$ python -q
>>> import numpy as np
>>> from numpy import linalg as LA
>>> np.set_printoptions(suppress=True, linewidth=140)
>>> A = np.load("w.npy")
>>> A.round(2) + 0
array([[-0.57,  0.09,  0.49, -0.15, -0.05,  0.32, -0.27, -0.44, -0.17],
       [-0.29,  0.  , -0.31,  0.15,  0.32,  0.63,  0.52,  0.01,  0.19],
       [ 0.48,  0.23, -0.23,  0.33, -0.3 ,  0.32, -0.15, -0.58,  0.  ],
       [ 0.29,  0.11,  0.37, -0.2 , -0.43,  0.33,  0.44,  0.3 , -0.39],
       [ 0.  , -0.81,  0.11,  0.36, -0.03, -0.09,  0.2 , -0.24, -0.3 ],
       [-0.29,  0.03, -0.62, -0.08, -0.18,  0.04, -0.22,  0.15, -0.65],
       [ 0.38, -0.12, -0.06, -0.59,  0.57,  0.08,  0.  , -0.29, -0.27],
       [-0.19, -0.06, -0.25, -0.46, -0.44, -0.3 ,  0.43, -0.4 ,  0.25],
       [ 0.1 , -0.5 , -0.1 , -0.32, -0.28,  0.44, -0.42,  0.23,  0.37]])
>>> # keeps lengths
>>> Q, V = LA.qr(A[:, :2])[0], LA.qr(A[:, 2:])[0]
>>> sig = LA.svd(Q.T @ V, compute_uv=False)
>>> sig.round(2) + 0
array([0., 0.])
>>> np.round(np.degrees(np.arccos(sig.clip(0, 1))), 2)
array([90., 90.])
>>> round(float(LA.norm(Q @ Q.T - V @ V.T, 2)), 2)
1.0
>>> Q, Rm = LA.qr(A)
>>> np.trace(Q @ Q.T)
np.float64(9.0)
>>> np.round(Q.T @ Q, 2) + 0
array([[1., 0., 0., 0., 0., 0., 0., 0., 0.],
       [0., 1., 0., 0., 0., 0., 0., 0., 0.],
       [0., 0., 1., 0., 0., 0., 0., 0., 0.],
       [0., 0., 0., 1., 0., 0., 0., 0., 0.],
       [0., 0., 0., 0., 1., 0., 0., 0., 0.],
       [0., 0., 0., 0., 0., 1., 0., 0., 0.],
       [0., 0., 0., 0., 0., 0., 1., 0., 0.],
       [0., 0., 0., 0., 0., 0., 0., 1., 0.],
       [0., 0., 0., 0., 0., 0., 0., 0., 1.]])
>>> np.round(LA.svd(A, compute_uv=False), 2)
array([1., 1., 1., 1., 1., 1., 1., 1., 1.])
>>> np.round(LA.norm(A, axis=0), 2)
array([1., 1., 1., 1., 1., 1., 1., 1., 1.])
>>> np.round(A @ A.T, 2) + 0
array([[1., 0., 0., 0., 0., 0., 0., 0., 0.],
       [0., 1., 0., 0., 0., 0., 0., 0., 0.],
       [0., 0., 1., 0., 0., 0., 0., 0., 0.],
       [0., 0., 0., 1., 0., 0., 0., 0., 0.],
       [0., 0., 0., 0., 1., 0., 0., 0., 0.],
       [0., 0., 0., 0., 0., 1., 0., 0., 0.],
       [0., 0., 0., 0., 0., 0., 1., 0., 0.],
       [0., 0., 0., 0., 0., 0., 0., 1., 0.],
       [0., 0., 0., 0., 0., 0., 0., 0., 1.]])
>>> np.round(A.T @ A, 2) + 0
array([[1., 0., 0., 0., 0., 0., 0., 0., 0.],
       [0., 1., 0., 0., 0., 0., 0., 0., 0.],
       [0., 0., 1., 0., 0., 0., 0., 0., 0.],
       [0., 0., 0., 1., 0., 0., 0., 0., 0.],
       [0., 0., 0., 0., 1., 0., 0., 0., 0.],
       [0., 0., 0., 0., 0., 1., 0., 0., 0.],
       [0., 0., 0., 0., 0., 0., 1., 0., 0.],
       [0., 0., 0., 0., 0., 0., 0., 1., 0.],
       [0., 0., 0., 0., 0., 0., 0., 0., 1.]])
>>> cov = A.T @ A
>>> np.round(LA.svd(A, compute_uv=False) ** 2, 2)
array([1., 1., 1., 1., 1., 1., 1., 1., 1.])
>>> np.round(LA.eigvalsh(cov)[::-1], 2)
array([1., 1., 1., 1., 1., 1., 1., 1., 1.])
>>> m1 = np.loadtxt("mat.csv", delimiter=",")
>>> m1.round(2)
array([[-0.15,  0.18,  0.56, -0.6 , -0.34, -0.38,  0.13, -0.03],
       [-0.04, -0.42, -0.38, -0.04, -0.27, -0.19,  0.69, -0.29],
       [-0.04,  0.37, -0.23, -0.46,  0.16,  0.49,  0.02, -0.58],
       [ 0.15,  0.22, -0.16, -0.19,  0.74, -0.47,  0.28,  0.16],
       [ 0.88, -0.19, -0.02, -0.16, -0.12, -0.17, -0.28, -0.23],
       [-0.15,  0.43, -0.11,  0.45, -0.15, -0.52, -0.2 , -0.51],
       [-0.04,  0.27, -0.66, -0.3 , -0.38, -0.13, -0.22,  0.45],
       [ 0.4 ,  0.57,  0.14,  0.28, -0.23,  0.23,  0.52,  0.2 ]])
>>> # columns are unit length and at right angles
>>> W = np.array([[7, -1, -1],
...     [-7, -5, -2],
...     [-9, 5, 4],
...     [-5, 5, 1],
...     [0, 2, 0],
...     [-5, -9, -8],
...     [4, -8, 9],
...     [2, -7, -3]])
>>> coef = np.array([0, 1, 0])
>>> H = np.maximum(m1 @ W + coef, 0)
>>> LA.matrix_rank(H)
np.int64(3)
>>> np.round((H > 0).mean(axis=0), 2)
array([0.5 , 0.5 , 0.62])
>>> (H > 0).astype(int)
array([[0, 1, 1],
       [1, 0, 1],
       [0, 0, 0],
       [1, 1, 1],
       [1, 1, 0],
       [0, 1, 1],
       [1, 0, 0],
       [0, 0, 1]])
>>> C = np.array([[0, 0], [1, 3], [0, 2]])
>>> (H @ C).round(6).argmax(axis=1)
array([1, 1, 0, 1, 1, 1, 0, 1])
>>> np.round(H @ C, 2)
array([[ 1.97, 17.32],
       [ 0.  , 15.84],
       [ 0.  ,  0.  ],
       [ 0.45, 10.09],
       [ 5.29, 15.87],
       [10.18, 36.77],
       [ 0.  ,  0.  ],
       [ 0.  ,  2.97]])
>>> vec = np.array([2, -1, -3, 2, -1, 1, 1, -3, 3])
>>> np.round(np.sort(np.abs(np.degrees(np.angle(LA.eigvals(A))))), 2)
array([  0.  ,  55.79,  55.79,  96.88,  96.88, 118.3 , 118.3 , 170.97, 170.97])
>>> np.round(LA.norm(vec), 2), round(LA.norm(A @ vec), 2)
(np.float64(6.24), np.float64(6.24))
>>> vec = np.array([-3, -3, 3, 2, 2, 3, -1, 0])
>>> rhs = m1 @ vec
>>> rhs.round(2)
array([-1.56, -1.66, -0.84, -2.11, -2.9 , -1.93, -4.19, -2.23])
>>> np.round(LA.solve(m1, m1[:, 0]), 2) + 0
array([1., 0., 0., 0., 0., 0., 0., 0.])
>>> np.round(LA.solve(m1.T, m1[1]), 2) + 0
array([0., 1., 0., 0., 0., 0., 0., 0.])
>>> np.round(LA.solve(m1, rhs + m1[:, 7]), 2)
array([-3., -3.,  3.,  2.,  2.,  3., -1.,  1.])
>>> data = np.load("layer13.npy")
>>> data.round(2) + 0
array([[0.18, 0.14, 0.1 , 0.22, 0.18, 0.1 , 0.06, 0.02, 0.02, 0.14],
       [0.14, 0.11, 0.08, 0.17, 0.14, 0.08, 0.05, 0.02, 0.02, 0.11],
       [0.1 , 0.08, 0.06, 0.12, 0.1 , 0.06, 0.03, 0.01, 0.01, 0.08],
       [0.22, 0.17, 0.12, 0.27, 0.22, 0.12, 0.07, 0.02, 0.02, 0.17],
       [0.18, 0.14, 0.1 , 0.22, 0.18, 0.1 , 0.06, 0.02, 0.02, 0.14],
       [0.1 , 0.08, 0.06, 0.12, 0.1 , 0.06, 0.03, 0.01, 0.01, 0.08],
       [0.06, 0.05, 0.03, 0.07, 0.06, 0.03, 0.02, 0.01, 0.01, 0.05],
       [0.02, 0.02, 0.01, 0.02, 0.02, 0.01, 0.01, 0.  , 0.  , 0.02],
       [0.02, 0.02, 0.01, 0.02, 0.02, 0.01, 0.01, 0.  , 0.  , 0.02],
       [0.14, 0.11, 0.08, 0.17, 0.14, 0.08, 0.05, 0.02, 0.02, 0.11]])
>>> # column 4 repeats column 0
>>> left, sig, Vt = LA.svd(data)
>>> V = Vt[:(sig > 1e-8).sum()]
>>> rng = np.random.default_rng(80019)
>>> vec = data[6] + -1 * data[9] + rng.integers(2) * np.eye(10)[7]
>>> vec.round(2)
array([-0.08, -0.06, -0.05, -0.1 , -0.08, -0.05, -0.03, -0.01, -0.01, -0.06])
>>> np.round(V.T @ V, 2) + 0
array([[0.18, 0.14, 0.1 , 0.22, 0.18, 0.1 , 0.06, 0.02, 0.02, 0.14],
       [0.14, 0.11, 0.08, 0.17, 0.14, 0.08, 0.05, 0.02, 0.02, 0.11],
       [0.1 , 0.08, 0.06, 0.12, 0.1 , 0.06, 0.03, 0.01, 0.01, 0.08],
       [0.22, 0.17, 0.12, 0.27, 0.22, 0.12, 0.07, 0.02, 0.02, 0.17],
       [0.18, 0.14, 0.1 , 0.22, 0.18, 0.1 , 0.06, 0.02, 0.02, 0.14],
       [0.1 , 0.08, 0.06, 0.12, 0.1 , 0.06, 0.03, 0.01, 0.01, 0.08],
       [0.06, 0.05, 0.03, 0.07, 0.06, 0.03, 0.02, 0.01, 0.01, 0.05],
       [0.02, 0.02, 0.01, 0.02, 0.02, 0.01, 0.01, 0.  , 0.  , 0.02],
       [0.02, 0.02, 0.01, 0.02, 0.02, 0.01, 0.01, 0.  , 0.  , 0.02],
       [0.14, 0.11, 0.08, 0.17, 0.14, 0.08, 0.05, 0.02, 0.02, 0.11]])
>>> left, sig, Vt = LA.svd(data)
>>> np.argmax(sig[:-1] / (sig[1:] + 1e-6)) + 1
np.int64(1)
>>> out = left[:, :1] @ np.diag(sig[:1]) @ Vt[:1]
>>> LA.matrix_rank(data, rtol=0.05)
np.int64(1)
>>> round(float(LA.norm(data - out) / LA.norm(data)), 2)
0.0
>>> round(float(np.abs(data - out).max()), 2)
0.0
>>> LA.matrix_rank(out)
np.int64(1)
